% ipython --no-banner

In [1]: import numpy as np

In [2]: from numpy import linalg as LA

In [3]: np.set_printoptions(precision=3, suppress=True, linewidth=120)

In [4]: def tidy(a):
   ...:     return np.round(a, 3) + 0
   ...: 

In [5]: J = np.load("data.npy")

In [6]: J
Out[6]: 
array([[0, 2, 0, 0],
       [3, 3, 0, 0],
       [0, 0, 0, 2],
       [0, 0, 3, 3]])

In [7]: J @ J
Out[7]: 
array([[ 6,  6,  0,  0],
       [ 9, 15,  0,  0],
       [ 0,  0,  6,  6],
       [ 0,  0,  9, 15]])

In [8]: np.allclose(J, J.T)
Out[8]: False

In [9]: tidy(np.sort(np.abs(LA.eigvals(J))))
Out[9]: array([1.372, 1.372, 4.372, 4.372])

In [10]: tidy(LA.eigvals(J).sum().real)
Out[10]: np.float64(6.0)

In [11]: np.poly(J)
Out[11]: array([ 1., -6., -3., 36., 36.])

In [12]: tidy(LA.eigvals(J))
Out[12]: array([-1.372,  4.372, -1.372,  4.372])

In [13]: tidy(LA.det(J[::-1]))
Out[13]: np.float64(36.0)

In [14]: tidy(LA.det(2 * J)), tidy(LA.det(J))
Out[14]: (np.float64(576.0), np.float64(36.0))

In [15]: tidy(LA.det(J.T))
Out[15]: np.float64(36.0)

In [16]: def softmax(z):
    ...:     e = np.exp(z - z.max(axis=-1, keepdims=True))
    ...:     return e / e.sum(axis=-1, keepdims=True)
    ...: 

In [17]: tidy(softmax(J[0]))
Out[17]: array([0.096, 0.711, 0.096, 0.096])

In [18]: scores = J @ J.T / np.sqrt(4)

In [19]: tidy(softmax(scores)[0] @ J)
Out[19]: array([2.044, 2.546, 0.102, 0.17 ])

In [20]: tidy(softmax(scores + np.triu(np.full(scores.shape, -np.inf), 1)))
Out[20]: 
array([[1.   , 0.   , 0.   , 0.   ],
       [0.002, 0.998, 0.   , 0.   ],
       [0.107, 0.107, 0.787, 0.   ],
       [0.   , 0.   , 0.002, 0.997]])

In [21]: softmax(scores).round(6).argmax(axis=1)
Out[21]: array([1, 1, 3, 3])

In [22]: x = np.array([-1, -2, 3, -1])

In [23]: rhs = J @ x

In [24]: rhs
Out[24]: array([-4, -9, -2,  6])

In [25]: tidy(LA.solve(J.T, J[2]))
Out[25]: array([0., 0., 1., 0.])

In [26]: tidy(LA.solve(J, J[:, 1]))
Out[26]: array([0., 1., 0., 0.])

In [27]: arr = np.load("layer1.npy")

In [28]: arr
Out[28]: 
array([[1, 0, 0, 0, 0],
       [5, 1, 0, 0, 0],
       [0, 4, 1, 0, 0],
       [2, 1, 1, 1, 0],
       [3, 5, 3, 2, 1]])

In [29]: # triangular: eigenvalues sit on the diagonal

In [30]: rng = np.random.default_rng(61)

In [31]: labels = rng.permutation(5)

In [32]: labels
Out[32]: array([4, 3, 0, 2, 1])

In [33]: out = arr[labels][:, labels]

In [34]: out
Out[34]: 
array([[1, 2, 3, 3, 5],
       [0, 1, 2, 1, 1],
       [0, 0, 1, 0, 0],
       [0, 0, 0, 1, 4],
       [0, 0, 5, 0, 1]])

In [35]: tidy(LA.det(out)), tidy(LA.det(arr[labels]))
Out[35]: (np.float64(1.0), np.float64(1.0))

In [36]: tidy(np.sort(np.abs(LA.eigvals(out))))
Out[36]: array([1., 1., 1., 1., 1.])

In [37]: np.allclose(out, arr)
Out[37]: False

In [38]: w, V = LA.eig(J)

In [39]: np.prod(w)
Out[39]: np.float64(36.0)

In [40]: F = np.array([[2, 0, 0, 0, 0, 0],
    ...:     [0, 3, 0, 0, 0, 0],
    ...:     [0, 0, 3, 0, 0, 0],
    ...:     [0, 0, 0, 0, 0, 0],
    ...:     [0, 0, 0, 0, 0, 0],
    ...:     [0, 0, 0, 0, 0, 2]])

In [41]: tidy(LA.svd(F, compute_uv=False))
Out[41]: array([3., 3., 2., 2., 0., 0.])

In [42]: F[:, 1] @ F[:, 3]
Out[42]: np.int64(0)

In [43]: tidy(LA.pinv(F))
Out[43]: 
array([[0.5  , 0.   , 0.   , 0.   , 0.   , 0.   ],
       [0.   , 0.333, 0.   , 0.   , 0.   , 0.   ],
       [0.   , 0.   , 0.333, 0.   , 0.   , 0.   ],
       [0.   , 0.   , 0.   , 0.   , 0.   , 0.   ],
       [0.   , 0.   , 0.   , 0.   , 0.   , 0.   ],
       [0.   , 0.   , 0.   , 0.   , 0.   , 0.5  ]])

In [44]: F.T @ F
Out[44]: 
array([[4, 0, 0, 0, 0, 0],
       [0, 9, 0, 0, 0, 0],
       [0, 0, 9, 0, 0, 0],
       [0, 0, 0, 0, 0, 0],
       [0, 0, 0, 0, 0, 0],
       [0, 0, 0, 0, 0, 4]])

In [45]: tidy(LA.norm(J))
Out[45]: np.float64(6.633)

In [46]: J - J[0]
Out[46]: 
array([[ 0,  0,  0,  0],
       [ 3,  1,  0,  0],
       [ 0, -2,  0,  2],
       [ 0, -2,  3,  3]])

In [47]: np.abs(J).max()
Out[47]: np.int64(3)

In [48]: np.diff(J, axis=0)
Out[48]: 
array([[ 3,  1,  0,  0],
       [-3, -3,  0,  2],
       [ 0,  0,  3,  1]])

In [49]: tidy(LA.svd(J, compute_uv=False))
Out[49]: array([4.497, 4.497, 1.334, 1.334])

In [50]: out = np.array([[1, 2], [1, 0], [3, 0], [1, 0], [3, 0], [1, 1]])

In [51]: np.einsum("ij,ij->i", F, F)
Out[51]: array([4, 9, 9, 0, 0, 4])

In [52]: LA.matrix_rank(F @ out)
Out[52]: np.int64(2)

In [53]: r = LA.matrix_rank(F)

In [54]: r
Out[54]: np.int64(4)

In [55]: null = LA.svd(F)[2][r:].T

In [56]: F @ null
Out[56]: 
array([[0., 0.],
       [0., 0.],
       [0., 0.],
       [0., 0.],
       [0., 0.],
       [0., 0.]])

In [57]: [int(LA.matrix_rank(F[:i])) for i in range(1, len(F) + 1)]
Out[57]: [1, 2, 3, 3, 3, 4]

In [58]: [int(LA.matrix_rank(np.delete(F, i, axis=0))) for i in range(6)]
Out[58]: [3, 3, 3, 4, 4, 3]

In [59]: np.allclose(F @ null, 0)
Out[59]: True

In [60]: x = np.array([0, 2, 0, 1, -2, 2])

In [61]: np.einsum("ij,j->i", F, x)
Out[61]: array([0, 6, 0, 0, 0, 4])

In [62]: F * x
Out[62]: 
array([[0, 0, 0, 0, 0, 0],
       [0, 6, 0, 0, 0, 0],
       [0, 0, 0, 0, 0, 0],
       [0, 0, 0, 0, 0, 0],
       [0, 0, 0, 0, 0, 0],
       [0, 0, 0, 0, 0, 4]])

In [63]: A = np.array([[0, 1, 0], [1, 0, 0], [0, 0, 1]])

In [64]: # 2 groups of indices that never mix

In [65]: P = np.triu(np.array([[0, 0, 2], [2, 2, 0], [1, 1, 2]]), 1) + np.eye(3)

In [66]: out = P @ A @ LA.inv(P)

In [67]: tidy(LA.det(out))
Out[67]: np.float64(-1.0)

In [68]: np.trace(out), np.trace(A)
Out[68]: (np.float64(1.0), np.int64(1))

In [69]: out
Out[69]: 
array([[ 0.,  1.,  2.],
       [ 1.,  0., -2.],
       [ 0.,  0.,  1.]])

In [70]: np.poly(out)
Out[70]: array([ 1., -1., -1.,  1.])

In [71]: X = np.load("arr.npy")

In [72]: X
Out[72]: 
array([[-1, -3, -3],
       [ 3,  3,  1],
       [-1, -1,  3],
       [-1, -3, -3],
       [-2,  2, -1]])

In [73]: A @ np.ones(3)
Out[73]: array([1., 1., 1.])

In [74]: A.sum(axis=1)
Out[74]: array([1, 1, 1])

In [75]: p = np.eye(3)[1]

In [76]: for _ in range(7):
    ...:     p = p @ A
    ...:     print(p.round(3))
    ...: 
[1. 0. 0.]
[0. 1. 0.]
[1. 0. 0.]
[0. 1. 0.]
[1. 0. 0.]
[0. 1. 0.]
[1. 0. 0.]

In [77]: tidy(LA.norm(X, axis=0))
Out[77]: array([4.   , 5.657, 5.385])

In [78]: tidy(LA.norm(X, "nuc"))
Out[78]: np.float64(14.22)

In [79]: tidy(LA.norm(X, 2))
Out[79]: np.float64(7.225)

In [80]: X[1] @ X[2]
Out[80]: np.int64(-3)

In [81]: tidy(LA.norm(X) ** 2 / LA.norm(X, 2) ** 2)
Out[81]: np.float64(1.475)

In [82]: data = np.load("x.npy")

In [83]: data
Out[83]: 
array([[ 5,  0,  5],
       [ 0,  0,  0],
       [10,  0, 10]])

In [84]: # null space of dimension 2

In [85]: labels = rng.permutation(3)

In [86]: labels
Out[86]: array([2, 0, 1])

In [87]: out = data[labels][:, labels]

In [88]: np.allclose(out, data)
Out[88]: False

In [89]: np.trace(out)
Out[89]: np.int64(15)

In [90]: tidy(np.sort(np.abs(LA.eigvals(out))))
Out[90]: array([ 0.,  0., 15.])

In [91]: np.diag(out)
Out[91]: array([10,  5,  0])

In [92]: tidy(LA.det(out)), tidy(LA.det(data[labels]))
Out[92]: (np.float64(0.0), np.float64(0.0))

In [93]: theta = np.radians(45)

In [94]: r_ = np.eye(3)

In [95]: r_[0, 0] = r_[1, 1] = np.cos(theta)

In [96]: r_[0, 1], r_[1, 0] = -np.sin(theta), np.sin(theta)

In [97]: tidy(r_)
Out[97]: 
array([[ 0.707, -0.707,  0.   ],
       [ 0.707,  0.707,  0.   ],
       [ 0.   ,  0.   ,  1.   ]])

In [98]: out = data @ r_.T

In [99]: tidy(LA.det(r_)), tidy(np.trace(r_))
Out[99]: (np.float64(1.0), np.float64(2.414))

In [100]: tidy(out)
Out[100]: 
array([[ 3.536,  3.536,  5.   ],
       [ 0.   ,  0.   ,  0.   ],
       [ 7.071,  7.071, 10.   ]])

In [101]: LA.lstsq(out[:-1].T, out[-1])[2]
Out[101]: np.int32(1)

In [102]: tidy(np.trace(LA.pinv(out) @ out))
Out[102]: np.float64(1.0)

In [103]: np.unique(out.round(6), axis=0).shape
Out[103]: (3, 3)

In [104]: x = np.array([1, 2, 0, 1, 0])

In [105]: LA.norm(arr @ x) <= LA.norm(arr, 2) * LA.norm(x) + 1e-9
Out[105]: np.True_

In [106]: (arr * x).sum(axis=1)
Out[106]: array([ 1,  7,  8,  5, 15])

In [107]: arr @ np.eye(5)[2]
Out[107]: array([0., 0., 1., 1., 3.])

In [108]: np.sign((arr @ x).round(6))
Out[108]: array([1, 1, 1, 1, 1])

In [109]: tidy(LA.norm(data, 2) / LA.norm(data))
Out[109]: np.float64(1.0)

In [110]: [round(float(x), 3) for x in LA.svd(data, compute_uv=False)[:3]]
Out[110]: [15.811, 0.0, 0.0]

In [111]: K = np.load("w.npy")

In [112]: K
Out[112]: 
array([[ 4,  4,  4,  4,  4,  4],
       [ 4,  8,  8,  8,  8,  8],
       [ 4,  8, 12, 12, 12, 12],
       [ 4,  8, 12, 16, 16, 16],
       [ 4,  8, 12, 16, 20, 20],
       [ 4,  8, 12, 16, 20, 24]])

In [113]: # equal to its transpose

In [114]: np.prod(np.diag(F)), tidy(LA.det(F))
Out[114]: (np.int64(0), np.float64(0.0))

In [115]: [int(LA.matrix_rank(LA.matrix_power(F, p))) for p in range(1, 7)]
Out[115]: [4, 4, 4, 4, 4, 4]

In [116]: F @ F
Out[116]: 
array([[4, 0, 0, 0, 0, 0],
       [0, 9, 0, 0, 0, 0],
       [0, 0, 9, 0, 0, 0],
       [0, 0, 0, 0, 0, 0],
       [0, 0, 0, 0, 0, 0],
       [0, 0, 0, 0, 0, 4]])

In [117]: out = LA.inv(K)

In [118]: tidy(LA.det(K) * LA.det(out))
Out[118]: np.float64(1.0)

In [119]: tidy(LA.slogdet(K)[0])
Out[119]: np.float64(1.0)

In [120]: left, sig, Vh = LA.svd(arr, full_matrices=False)

In [121]: tidy(sig)
Out[121]: array([8.674, 4.523, 1.773, 0.396, 0.036])

In [122]: tidy(Vh @ Vh.T)
Out[122]: 
array([[1., 0., 0., 0., 0.],
       [0., 1., 0., 0., 0.],
       [0., 0., 1., 0., 0.],
       [0., 0., 0., 1., 0.],
       [0., 0., 0., 0., 1.]])

In [123]: x = np.array([3, 0, 1])

In [124]: a = np.maximum(A @ x, 0)

In [125]: a
Out[125]: array([0, 3, 1])

In [126]: np.flatnonzero(a > 1e-9)
Out[126]: array([1, 2])

In [127]: A.T @ a
Out[127]: array([3, 0, 1])

In [128]: E = np.loadtxt("mat.csv", delimiter=",")

In [129]: E
Out[129]: 
array([[ 3.,  4.,  5.,  6.],
       [ 7.,  8.,  9., 10.]])

In [130]: x = np.array([0, -1, 0, 2])

In [131]: (E @ x).argmax()
Out[131]: np.int64(1)

In [132]: E @ x
Out[132]: array([ 8., 12.])

In [133]: LA.norm(E @ x) <= LA.norm(E, 2) * LA.norm(x) + 1e-9
Out[133]: np.True_

In [134]: left, sig, Vh = LA.svd(E, full_matrices=False)

In [135]: left.shape, sig.shape, Vh.shape
Out[135]: ((2, 2), (2,), (2, 4))

In [136]: tidy(np.abs(Vh[0]))
Out[136]: array([0.39 , 0.459, 0.529, 0.598])

In [137]: tidy(left.T @ E @ Vh.T)
Out[137]: 
array([[19.472,  0.   ],
       [ 0.   ,  0.919]])

In [138]: np.abs(left[:, 0]).round(6).argmax()
Out[138]: np.int64(1)
